$ python3 -q
>>> import numpy as np
>>> import numpy.linalg as la
>>> np.set_printoptions(precision=2, suppress=True, linewidth=120)
>>> K = np.load("w.npy")
>>> K
array([[ 1.56, -0.41,  0.61, -0.43],
       [-0.41,  2.68,  0.7 , -0.43],
       [ 0.61,  0.7 ,  1.36,  0.99],
       [-0.43, -0.43,  0.99,  2.39]])
>>> la.cond(K) > 100
np.True_
>>> round(float(la.norm(K, 2) / la.norm(K)), 2)
0.64
>>> np.argsort(-la.norm(K, axis=0).round(6), kind="stable")[:3]
array([1, 3, 2])
>>> rk = la.matrix_rank(K)
>>> rk
np.int64(3)
>>> N = la.svd(K)[2][rk:].T
>>> la.matrix_rank(K.T @ K), la.matrix_rank(K @ K.T)
(np.int64(3), np.int64(3))
>>> np.round(K @ N, 2) + 0
array([[0.],
       [0.],
       [0.],
       [0.]])
>>> N.shape
(4, 1)
>>> np.allclose(K @ N, 0)
True
>>> [int(la.matrix_rank(K[:i])) for i in range(1, len(K) + 1)]
[1, 2, 3, 3]
>>> N @ N.T
array([[ 0.23,  0.15, -0.33,  0.21],
       [ 0.15,  0.1 , -0.22,  0.14],
       [-0.33, -0.22,  0.48, -0.3 ],
       [ 0.21,  0.14, -0.3 ,  0.19]])
>>> N[:, 0] / N[np.abs(N[:, 0]).round(6).argmax(), 0]
array([-0.68, -0.47,  1.  , -0.62])
>>> left, sig, VT = la.svd(K)
>>> V = VT[:(sig > 1e-8).sum()]
>>> rng = np.random.default_rng(88)
>>> x = K[1] + 3 * K[2] + rng.integers(2) * np.eye(4)[2]
>>> x
array([1.42, 4.78, 5.78, 2.55])
>>> np.allclose(V.T @ V @ x, x)
False
>>> la.matrix_rank(np.vstack([K, x]))
np.int64(4)
